$ python3 -q
>>> import numpy as np
>>> import numpy.linalg as la
>>> np.set_printoptions(precision=4, suppress=True, linewidth=140, floatmode="fixed")
>>> def rnd(a):
...     return np.round(a, 4) + 0
... 
>>> arr = np.load("test3.npy")
>>> print(rnd(arr))
[[ 10.2429   2.9393  20.4318  13.9085  -7.3223   5.4719   0.1147  -6.6590  17.4993   3.3814  -6.0843   7.0086]
 [ -4.1830 -13.5151   0.5399   6.3117  -2.4034   2.9595 -18.6116  13.0630  15.1331 -14.2508 -20.4354  13.3613]
 [ 14.2639  -0.1474  -4.3556  -3.8642  24.3907 -40.0935  -0.4256 -12.7256  10.1200  -2.9679 -13.5603   5.3771]
 [ 12.1195  13.0298   7.1815   6.5455  12.4542 -21.4517  16.4264 -31.8262   7.9808  10.3938   8.4910  -2.8541]
 [  6.5214   6.1136  -1.3494  -0.8539  10.1155 -14.1633   1.0267  -7.2103   2.7275   5.5372   2.2917  -9.6140]
 [ -1.9404  -3.8861  -5.6374   2.0677   8.1776 -10.9127  -6.0109  -3.7228   7.5623  -5.9719  -6.9388   2.9162]
 [-21.0599   1.5397  -6.0903   7.8130 -14.2663  31.3766  -5.8481   4.2231  -3.6353   1.7453  16.4137 -16.0553]
 [-16.5124  -3.1052 -29.2359  -8.4046  17.0563 -14.7240  -6.7968  -2.6799  -8.3614  -6.4624   6.0171 -13.4428]
 [  6.3772   4.2714   8.1548   8.3604   3.2383  -7.1684   3.9123 -14.5052  11.2362   2.8803  -0.8187   2.4583]
 [  0.7888  17.0886 -19.2463 -11.8124  21.9677 -23.8936  10.6512 -16.6203 -15.6018  15.7860  24.3853 -34.0790]
 [-13.2406   9.3410 -15.9882  -2.9537   4.0611   5.0633   2.2462  -5.9555 -12.0083   8.6191  22.9001 -27.5013]
 [ 18.9742  -2.8352  17.8831   4.7234  -0.3834  -6.8610 -12.5452  12.7802  18.3375  -0.5961 -21.6495   7.0888]
 [ -1.9411  -9.9668   6.5385  10.0984  -5.4143   6.1187 -13.5111   6.7951  16.8767 -10.6417 -16.7368  13.7754]
 [ 11.9805  12.6814  22.7543  12.6486 -10.2980  12.0599   6.6260  -8.9281  10.2869  14.6745   7.9491  -8.1453]
 [ 15.2181   3.2765  18.9176   6.5798  -5.8372   3.9258  -7.1706   8.9510  13.2877   6.1048  -9.1500  -2.2803]
 [ 15.1067  -6.5583   7.3651   3.8578  12.6431 -26.2725  -7.4930  -3.6862  20.0666  -8.2962 -24.5346  17.6694]
 [ -5.0889   4.7352 -10.6735  -0.2730  10.2133 -10.0334   2.7189 -12.6476  -1.5528   2.4615   9.1546 -10.8593]
 [ 12.5883  12.6993  11.3631   5.5952   3.7750  -7.6842   8.9634 -15.4925   6.2662  12.8637   7.6979  -9.6245]
 [ -7.4996   5.0985  -1.9976   7.0061  -1.1625   6.2059   3.2745 -12.0947   1.9328   3.5956  11.3855  -8.2771]
 [ 17.3779  11.3809   7.9855  -0.8188   9.7343 -16.9132   4.0322  -7.2275   4.5671  12.3483   2.1090 -12.5323]
 [ -2.7227  -0.8326  -8.8943  -1.0800   9.2941 -10.4828  -5.1235  -2.3015   2.4475  -2.3685  -1.4080  -5.2388]
 [-14.0216  -2.0158 -29.1665 -11.3436  17.1707 -14.5813  -9.1536   3.5428 -10.5121  -4.2053   5.9047 -18.4763]
 [ -2.1147   3.5659 -12.1275  -4.1445  12.7857 -14.1062  -1.3802  -5.5999  -2.4425   2.0741   5.1354 -12.8244]
 [  6.2805   4.5819  -6.4906  -3.7811  15.9028 -22.4077   0.4445  -8.4216   1.8307   3.1810   0.1521  -8.5718]
 [ -4.2996  -5.0412  15.5163  15.9813 -18.9359  27.2494 -11.1041   8.8656  15.7616  -3.8643  -7.3033   7.2307]
 [ -3.9124  -2.9731   8.5453  12.5648  -9.0400  13.2489  -5.6847  -1.3510  12.9521  -3.5203  -4.2780   6.1289]
 [  4.1900  -4.6453   8.2324   8.3809  -0.8000  -1.8684  -7.7932   0.4165  15.4979  -5.2779 -13.1102   9.8026]
 [-12.0989   1.3269  -8.3960   5.3787   1.6139   3.5243   0.5209 -11.0352   1.1021  -1.1126   9.0893  -5.9672]
 [  1.3325   4.4531  -0.6336  -1.7442  -0.9442   5.3819  -8.2230  11.4994  -1.2022   6.5975   3.8317 -18.1790]
 [ -9.2025  -3.5252 -12.7340  -2.9697   3.7082   1.1253 -12.4212  10.4562  -1.5229  -3.7746  -0.4784 -10.8895]
 [  2.8940  -0.3774  -5.0574  -3.8322   7.3290  -8.5685 -10.0638   8.9617   2.1224   0.1809  -4.9500  -9.5622]
 [ -7.6975   0.3594  17.0169  18.2638 -24.1923  37.2590  -5.9747   4.7359  11.7792   1.9810   3.7806  -0.3569]
 [  9.5777  11.5415  20.2303  14.4519  -6.9504   6.8462  10.1357 -18.0405  12.0000  11.7312   7.9374  -2.4859]
 [ 14.2398  -0.5731  17.1451   9.9551   0.2972  -7.4600  -3.2485  -4.3740  19.3557  -0.6536 -14.6138  11.4733]
 [ 16.2785   8.6550   1.2069  -3.4155  17.7160 -28.6472   4.2429 -11.7350   4.6698   7.9541  -1.2660  -8.3427]
 [  8.4366  10.6292  -2.7359  -3.9345  12.0988 -15.9199   3.5507  -7.6020  -1.8349  10.6979   8.0099 -17.9413]]
>>> # rank 5
>>> r = la.matrix_rank(arr)
>>> print(r)
5
>>> ns = la.svd(arr)[2][r:].T
>>> print([int(la.matrix_rank(arr[:, :j + 1])) for j in range(12)])
[1, 2, 3, 4, 5, 5, 5, 5, 5, 5, 5, 5]
>>> print(ns.shape)
(12, 7)
>>> u, r1 = arr[2], arr[33]
>>> print(rnd(u @ u))
2925.9203
>>> p = (u @ r1) / (u @ u) * u
>>> print(rnd((r1 - p) @ u))
0.0
>>> print(rnd(p))
[  4.4418  -0.0459  -1.3563  -1.2033   7.5952 -12.4850  -0.1325  -3.9627   3.1514  -0.9242  -4.2227   1.6744]
>>> print(rnd(la.norm(u + r1) ** 2 + la.norm(u - r1) ** 2))
8655.5523
>>> print(np.unique(arr.round(6), axis=0).shape)
(36, 12)
>>> print(np.allclose(arr[:-1].T @ la.lstsq(arr[:-1].T, arr[-1])[0], arr[-1]))
True
>>> print(rnd(np.trace(la.pinv(arr) @ arr)))
5.0
>>> print(la.lstsq(arr[:-1].T, arr[-1])[2])
5
>>> print(np.abs(np.diag(la.qr(arr)[1])) > 1e-9)
[ True  True  True  True  True False False False False False False False]
>>> U, sig, vt = la.svd(arr)
>>> V = vt[:(sig > 1e-8).sum()]
>>> rng = np.random.default_rng(697)
>>> vec = arr[33] + -2 * arr[23] + rng.integers(2) * np.eye(12)[6]
>>> print(rnd(vec))
[  1.6789  -9.7369  30.1264  17.5172 -31.5084  37.3553  -3.1375  12.4692  15.6943  -7.0156 -14.9180  28.6170]
>>> print(rnd(np.diag(V.T @ V)))
[0.4632 0.1643 0.4462 0.3136 0.2744 0.5810 0.4202 0.6289 0.4924 0.2232 0.3296 0.6630]
>>> print(rnd(la.norm(vec - V.T @ V @ vec)))
0.7614
>>> vec = np.array([3, 3, 3, 2, 0, 1, 1, 1, 2, 1, 0, 2])
>>> a = np.maximum(arr @ vec, 0)
>>> print(np.flatnonzero(a > 1e-9))
[ 0  1  3  4  8 11 12 13 14 15 17 19 24 25 26 31 32 33 34]
>>> print(rnd(arr.T @ a))
[18496.7850  7214.0646 29904.2991 19350.9994 -7382.8015  3776.1710 -1492.5412 -8926.3533 26455.6765  8282.1076 -8180.7351  3471.8327]
>>> M2 = np.array([[2, 3, 7, 5], [4, 8, 6, 4], [5, 2, 5, 5], [0, 5, 4, 0]])
>>> K = np.triu(M2)
>>> print(K)
[[2 3 7 5]
 [0 8 6 4]
 [0 0 5 5]
 [0 0 0 0]]
>>> # rank 3
>>> r = la.matrix_rank(K)
>>> print(r)
3
>>> ns = la.svd(K)[2][r:].T
>>> print([int(la.matrix_rank(K[:, :j + 1])) for j in range(4)])
[1, 2, 3, 3]
>>> print(np.allclose(K @ ns, 0))
True
>>> print([int(la.matrix_rank(np.delete(K, i, axis=0))) for i in range(4)])
[2, 2, 2, 3]
>>> print(rnd(ns[:, 0] / ns[np.abs(ns[:, 0]).round(6).argmax(), 0]))
[-0.6250 -0.2500  1.0000 -1.0000]
>>> print([int(la.matrix_rank(K[:i])) for i in range(1, len(K) + 1)])
[1, 2, 3, 3]
>>> U, sig, vt = la.svd(K)
>>> print(np.argmax(sig[:-1] / (sig[1:] + 1e-6)) + 1)
3
>>> M2 = U[:, :3] @ np.diag(sig[:3]) @ vt[:3]
>>> print(rnd(M2))
[[2.0000 3.0000 7.0000 5.0000]
 [0.0000 8.0000 6.0000 4.0000]
 [0.0000 0.0000 5.0000 5.0000]
 [0.0000 0.0000 0.0000 0.0000]]
>>> mat = np.array([[-0.5, -0.8, 0.1, -0.6, -0.1, -0.1, -0.9],
...     [-0.2, 0.6, 0.6, -0.7, -1.4, -0.3, -0.9],
...     [-0.8, -0.1, 0.5, 1.3, 0.4, -0.3, 1.3],
...     [-0.5, 0.3, -0.3, 0.9, 0.2, -1.2, 0.4],
...     [3.1, 0.7, 2.3, -1.1, -0.7, -0.9, 1.1],
...     [-0.1, -0.8, -1.8, 1.3, -0.1, 0.5, -0.5],
...     [-0.2, -1.3, 1.0, 0.5, 0.8, 0.3, -0.4],
...     [-1.1, 0.4, 0.7, -1.5, 0.9, 1.2, -1.1],
...     [-0.1, 0.3, 0.0, 1.0, 0.2, -0.4, 0.3],
...     [0.5, 0.7, 0.3, -1.3, -0.9, 2.1, 1.0],
...     [-0.7, 0.6, -0.9, -1.4, 0.1, 0.5, 0.2]])
>>> mat[:, 0] = 3 * mat[:, 4] + 0.1 * rng.normal(size=11)
>>> print(rnd(mat))
[[-0.4792 -0.8000  0.1000 -0.6000 -0.1000 -0.1000 -0.9000]
 [-4.1959  0.6000  0.6000 -0.7000 -1.4000 -0.3000 -0.9000]
 [ 1.1735 -0.1000  0.5000  1.3000  0.4000 -0.3000  1.3000]
 [ 0.4720  0.3000 -0.3000  0.9000  0.2000 -1.2000  0.4000]
 [-2.0868  0.7000  2.3000 -1.1000 -0.7000 -0.9000  1.1000]
 [-0.2949 -0.8000 -1.8000  1.3000 -0.1000  0.5000 -0.5000]
 [ 2.4745 -1.3000  1.0000  0.5000  0.8000  0.3000 -0.4000]
 [ 2.8158  0.4000  0.7000 -1.5000  0.9000  1.2000 -1.1000]
 [ 0.6072  0.3000  0.0000  1.0000  0.2000 -0.4000  0.3000]
 [-2.7412  0.7000  0.3000 -1.3000 -0.9000  2.1000  1.0000]
 [ 0.2902  0.6000 -0.9000 -1.4000  0.1000  0.5000  0.2000]]
>>> M2 = np.array([[1, 0], [2, 0], [3, 3], [0, 2], [0, 1], [0, 0], [0, 0]])
>>> print(rnd(np.einsum("ij->j", mat)))
[-1.9647  0.6000  2.5000 -1.6000 -0.6000  1.4000  0.5000]
>>> print(rnd(np.einsum("ij,ij->i", mat, mat)))
[ 2.0697 21.6752  5.2672  2.8528 13.8549  6.1670  9.9532 14.2889  1.7487 16.0042  3.5142]
>>> print(np.vstack([mat, M2.T]).shape)
(13, 7)
>>> print(la.matrix_rank(np.vstack([mat, M2.T])))
7
>>> P = mat @ la.solve(mat.T @ mat, mat.T)
>>> print(rnd(np.trace(P)))
7.0
>>> print(rnd(np.diag(P)))
[0.8694 0.7421 0.4249 0.5218 0.6883 0.4847 0.6131 0.8418 0.2860 0.9396 0.5883]
>>> print(np.allclose(P @ P, P))
True
>>> print(rnd(P @ mat[:, 3]))
[-0.6000 -0.7000  1.3000  0.9000 -1.1000  1.3000  0.5000 -1.5000  1.0000 -1.3000 -1.4000]
>>> vec = np.array([0, 0, 0, 0, 2, -2, 2])
>>> target = mat @ vec
>>> print(rnd(la.pinv(mat) @ mat))
[[1.0000 0.0000 0.0000 0.0000 0.0000 0.0000 0.0000]
 [0.0000 1.0000 0.0000 0.0000 0.0000 0.0000 0.0000]
 [0.0000 0.0000 1.0000 0.0000 0.0000 0.0000 0.0000]
 [0.0000 0.0000 0.0000 1.0000 0.0000 0.0000 0.0000]
 [0.0000 0.0000 0.0000 0.0000 1.0000 0.0000 0.0000]
 [0.0000 0.0000 0.0000 0.0000 0.0000 1.0000 0.0000]
 [0.0000 0.0000 0.0000 0.0000 0.0000 0.0000 1.0000]]
>>> target = target + 0.05 * rng.normal(size=11)
>>> print(rnd(target))
[-1.9153 -3.9770  4.0019  3.6171  2.5820 -2.2257  0.2384 -2.8098  1.8681 -4.0224 -0.3982]
>>> c, *_ = la.lstsq(mat, target)
>>> print([round(float(la.norm(la.solve(mat.T @ mat + lam * np.eye(7), mat.T @ target))), 2) for lam in (0, 1, 10, 100)])
[3.03, 2.45, 1.39, 0.32]
>>> print(rnd(mat.T @ (target - mat @ c)))
[0.0000 0.0000 0.0000 0.0000 0.0000 0.0000 0.0000]
